$ python -q
>>> import numpy as np
>>> import numpy.linalg as la
>>> np.set_printoptions(suppress=True, linewidth=140)
>>> F = np.load("x.npy")
>>> print(F)
[[  9.1  -1.  -13.5]
 [ 13.3  -0.8 -18.2]
 [ -9.5  -0.3  11. ]
 [  6.8   1.8  -3.8]
 [ 13.4   0.5 -15.8]
 [-14.7   0.6  19.7]
 [ -7.1   1.6  13. ]
 [-11.1   1.1  16.2]
 [ 14.1  -1.2 -20.2]
 [ -9.2  -2.3   5.6]
 [  9.8   0.7 -10.5]
 [  3.1   2.1   1.1]
 [ -5.   -2.1   1.2]
 [ 11.3   0.1 -13.7]]
>>> G = np.cov(F, rowvar=False)
>>> print(G.round(1))
[[ 112.7   -0.2 -139.8]
 [  -0.2    2.     5. ]
 [-139.8    5.   184.8]]
>>> print(np.round(np.corrcoef(F[:, 0], F[:, 2])[0, 1], 1))
-1.0
>>> print(np.round(np.corrcoef(F.T), 1) + 0)
[[ 1.   0.  -1. ]
 [ 0.   1.   0.3]
 [-1.   0.3  1. ]]
>>> print(G.shape)
(3, 3)
>>> print(np.argwhere(np.triu(np.abs(np.corrcoef(F.T)) > 0.8, 1)))
[[0 2]]
>>> proj = F @ la.solve(F.T @ F, F.T)
>>> print(np.round(np.diag(proj), 1))
[0.1 0.2 0.1 0.3 0.5 0.2 0.3 0.2 0.2 0.3 0.1 0.2 0.2 0.1]
>>> print(np.allclose(proj @ proj, proj))
True
>>> print(np.round(la.eigvalsh(proj), 1) + 0)
[0. 0. 0. 0. 0. 0. 0. 0. 0. 0. 0. 1. 1. 1.]
>>> vec = np.array([-3, -5, 1])
>>> print(F @ np.eye(3)[0])
[  9.1  13.3  -9.5   6.8  13.4 -14.7  -7.1 -11.1  14.1  -9.2   9.8   3.1  -5.   11.3]
>>> vec @ F
Traceback (most recent call last):
  File "<python-input-17>", line 1, in <module>
    vec @ F
    ~~~~^~~
ValueError: matmul: Input operand 1 has a mismatch in its core dimension 0, with gufunc signature (n?,k),(k,m?)->(n?,m?) (size 14 is different from 3)
>>> print(np.round(F @ vec, 1))
[-35.8 -54.1  41.  -33.2 -58.5  60.8  26.3  44.  -56.5  44.7 -43.4 -18.7  26.7 -48.1]
>>> print(la.norm(F @ vec) <= la.norm(F, 2) * la.norm(vec) + 1e-9)
True
>>> print((F @ vec).argmax())
5
>>> print(np.round(np.einsum("ij,j->i", F, vec), 1))
[-35.8 -54.1  41.  -33.2 -58.5  60.8  26.3  44.  -56.5  44.7 -43.4 -18.7  26.7 -48.1]
>>> print(np.round(F @ (2 * vec), 1))
[ -71.6 -108.2   82.   -66.4 -117.   121.6   52.6   88.  -113.    89.4  -86.8  -37.4   53.4  -96.2]
>>> J = np.array([[16, 21, 21, 21],
...     [4, 0, 4, 5],
...     [4, 0, 4, 5],
...     [0, 0, 0, 0],
...     [4, 0, 4, 5],
...     [4, 8, 7, 0],
...     [0, 0, 0, 0],
...     [0, 0, 0, 0],
...     [0, 0, 0, 0],
...     [4, 13, 8, 7],
...     [0, 0, 0, 0],
...     [0, 5, 1, 7],
...     [0, 5, 1, 7]])
>>> d = la.norm(J[:, None] - J[None], axis=-1)
>>> print(la.matrix_rank(d ** 2))
6
>>> print(np.round(la.norm(J, axis=1), 1))
[39.7  7.5  7.5  0.   7.5 11.4  0.   0.   0.  17.3  0.   8.7  8.7]
>>> print(np.unravel_index(d.round(6).argmax(), d.shape))
(np.int64(0), np.int64(3))
>>> print(np.round(la.norm(J - J.mean(axis=0), axis=1), 1))
[32.2  4.2  4.2  7.6  4.2  6.8  7.6  7.6  7.6 10.3  7.6  4.9  4.9]
>>> proj = J @ la.solve(J.T @ J, J.T)
>>> print(np.round(np.diag(proj), 1))
[1.  0.3 0.3 0.  0.3 0.6 0.  0.  0.  0.6 0.  0.4 0.4]
>>> E = np.load("test9.npy")
>>> print(E.round(1))
[[ 0.   1.3  2.5]
 [ 0.   1.   1.9]
 [ 0.   0.1  0.1]
 [ 0.  -0.2 -0.3]
 [ 0.  -0.2 -0.4]
 [ 0.  -0.2 -0.4]
 [ 0.  -0.1 -0.3]
 [ 0.   0.3  0.6]
 [ 0.   0.6  1.3]
 [ 0.   2.2  4.4]
 [ 0.   2.9  5.7]
 [ 0.   3.   6. ]
 [ 0.   5.5 11. ]]
>>> # looks like rank 1
>>> left, s, vt = la.svd(E)
>>> print(s.round(1) + 0)
[16.6  0.   0. ]
>>> Y = left[:, :1] @ np.diag(s[:1]) @ vt[:1]
>>> print(round(float(la.norm(E - Y, 2)), 1), np.round(s[1], 1))
0.0 0.0
>>> print(Y.round(1))
[[ 0.   1.3  2.5]
 [ 0.   1.   1.9]
 [ 0.   0.1  0.1]
 [ 0.  -0.2 -0.3]
 [ 0.  -0.2 -0.4]
 [ 0.  -0.2 -0.4]
 [ 0.  -0.1 -0.3]
 [ 0.   0.3  0.6]
 [ 0.   0.6  1.3]
 [ 0.   2.2  4.4]
 [ 0.   2.9  5.7]
 [ 0.   3.   6. ]
 [ 0.   5.5 11. ]]
>>> Y = np.array([[5, 4], [5, 0], [1, 3], [2, 3]])
>>> print(np.einsum("ik,kj->ij", J, Y))
[[248 190]
 [ 34  43]
 [ 34  43]
 [  0   0]
 [ 34  43]
 [ 67  37]
 [  0   0]
 [  0   0]
 [  0   0]
 [107  61]
 [  0   0]
 [ 40  24]
 [ 40  24]]
>>> print(np.einsum("ij->j", J))
[36 52 50 57]
>>> print(np.einsum("ik,kj->ji", J, Y))
[[248  34  34   0  34  67   0   0   0 107   0  40  40]
 [190  43  43   0  43  37   0   0   0  61   0  24  24]]
>>> print(J @ Y)
[[248 190]
 [ 34  43]
 [ 34  43]
 [  0   0]
 [ 34  43]
 [ 67  37]
 [  0   0]
 [  0   0]
 [  0   0]
 [107  61]
 [  0   0]
 [ 40  24]
 [ 40  24]]
>>> Y @ J
Traceback (most recent call last):
  File "<python-input-44>", line 1, in <module>
    Y @ J
    ~~^~~
ValueError: matmul: Input operand 1 has a mismatch in its core dimension 0, with gufunc signature (n?,k),(k,m?)->(n?,m?) (size 13 is different from 2)
>>> print(np.vstack([J, Y.T]).shape)
(15, 4)
>>> rk = la.matrix_rank(E)
>>> print(rk)
1
>>> ns = la.svd(E)[2][rk:].T
>>> print([int(la.matrix_rank(E[:, :j + 1])) for j in range(3)])
[0, 1, 1]
>>> print([int(la.matrix_rank(np.delete(E, i, axis=0))) for i in range(13)])
[1, 1, 1, 1, 1, 1, 1, 1, 1, 1, 1, 1, 1]
>>> print(np.allclose(E @ ns, 0))
True
>>> print(la.cond(E) > 100)
True
>>> print(np.argsort(-la.norm(E, axis=0).round(6), kind="stable")[:3])
[2 1 0]
>>> m1 = np.load("run12.npy")
>>> print(m1)
[[ -0.1  -8.3  20.2  30.1]
 [  0.2 -10.   20.2  28.6]
 [  0.9  -7.8  20.2  29.7]
 [ -0.8  -8.9  19.3  29.6]
 [  2.   -9.4  19.9  31.6]
 [  1.  -10.3  18.3  30.5]
 [ -0.2 -10.1  19.7  31.3]
 [  1.1  -9.7  20.7  31.1]
 [ -0.1  -9.7  20.2  30.2]
 [ -0.5  -9.9  21.3  30.6]
 [  0.3 -10.5  21.5  28.7]]
>>> print(la.matrix_rank(m1, rtol=0.1))
1
>>> print(np.argsort(-la.norm(m1, axis=0).round(6), kind="stable")[:3])
[3 2 1]
>>> print(np.round(np.abs(la.svd(m1)[2][-1]), 1))
[0.9 0.1 0.4 0.3]
>>> print(round(np.log10(la.cond(m1))))
2
>>> print(round(float(la.norm(m1, 2) / la.norm(m1)), 1))
1.0
>>> def softmax(z):
...     e = np.exp(z - z.max(axis=-1, keepdims=True))
...     return e / e.sum(axis=-1, keepdims=True)
... 
>>> print(np.round(softmax(m1).sum(axis=1), 1))
[1. 1. 1. 1. 1. 1. 1. 1. 1. 1. 1.]
>>> print(np.round(softmax(m1[6]), 1) + 0)
[0. 0. 0. 1.]
>>> print(np.round(softmax(m1[6] + -2), 1) + 0)
[0. 0. 0. 1.]
>>> att = m1 @ m1.T / np.sqrt(4)
>>> print(np.round(softmax(att + np.triu(np.full(att.shape, -np.inf), 1)), 1) + 0)
[[1.  0.  0.  0.  0.  0.  0.  0.  0.  0.  0. ]
 [1.  0.  0.  0.  0.  0.  0.  0.  0.  0.  0. ]
 [1.  0.  0.  0.  0.  0.  0.  0.  0.  0.  0. ]
 [1.  0.  0.  0.  0.  0.  0.  0.  0.  0.  0. ]
 [0.  0.  0.  0.  1.  0.  0.  0.  0.  0.  0. ]
 [0.  0.  0.  0.  1.  0.  0.  0.  0.  0.  0. ]
 [0.  0.  0.  0.  0.9 0.  0.1 0.  0.  0.  0. ]
 [0.  0.  0.  0.  0.2 0.  0.  0.8 0.  0.  0. ]
 [0.  0.  0.  0.  0.1 0.  0.  0.9 0.  0.  0. ]
 [0.  0.  0.  0.  0.  0.  0.  0.5 0.  0.5 0. ]
 [0.  0.  0.  0.  0.  0.  0.  0.5 0.  0.5 0. ]]
>>> print(softmax(att).round(6).argmax(axis=1))
[7 7 7 7 7 7 7 7 7 9 9]
>>> M = np.vander(np.arange(2) - 1, 4, increasing=True)
>>> print(M)
[[ 1 -1  1 -1]
 [ 1  0  0  0]]
>>> # column 3 repeats column 1
>>> vec = np.array([2, 4, -2, 2])
>>> print(M @ vec)
[-6  2]
>>> print(M @ np.ones(4))
[0. 1.]
>>> print(M * vec)
[[ 2 -4 -2 -2]
 [ 2  0  0  0]]
>>> vec @ M
Traceback (most recent call last):
  File "<python-input-75>", line 1, in <module>
    vec @ M
    ~~~~^~~
ValueError: matmul: Input operand 1 has a mismatch in its core dimension 0, with gufunc signature (n?,k),(k,m?)->(n?,m?) (size 2 is different from 4)
>>> print((M * vec).sum(axis=1))
[-6  2]
>>> K = np.loadtxt("data.csv", delimiter=",")
>>> print(K)
[[ -4.4   4.3  -0.8   0.9]
 [  0.4  -3.    7.4  -1.8]
 [  3.1   1.4   3.1   0.8]
 [ -1.9   0.3  -4.8   1.6]
 [ -0.3  -1.1   4.9  -3.2]
 [  3.8   1.    2.1  -2.8]
 [  3.5   3.4   1.4  -4.9]
 [  0.2  -0.3   0.   -0.8]
 [  1.3   7.1   0.1  -0.5]
 [  1.7   8.1  -1.7   2.8]
 [  5.4 -10.1   5.5  -1.9]
 [  2.8  -3.9   4.9  -1.1]]
>>> Y = np.c_[K[:, :2] @ np.array([[-1, 0], [2, 1]]), np.array([6, 1, -7, 6, -2, 4, -5, -2, -3, -5, 4, 2])]
>>> print(Y.round(1))
[[ 13.    4.3   6. ]
 [ -6.4  -3.    1. ]
 [ -0.3   1.4  -7. ]
 [  2.5   0.3   6. ]
 [ -1.9  -1.1  -2. ]
 [ -1.8   1.    4. ]
 [  3.3   3.4  -5. ]
 [ -0.8  -0.3  -2. ]
 [ 12.9   7.1  -3. ]
 [ 14.5   8.1  -5. ]
 [-25.6 -10.1   4. ]
 [-10.6  -3.9   2. ]]
>>> print(np.round(la.norm(la.qr(K)[0].T @ Y, axis=0) ** 2 / ((Y ** 2).sum(axis=0) + 1e-12), 1))
[1.  1.  0.4]
>>> print(la.matrix_rank(np.c_[K, Y]))
5
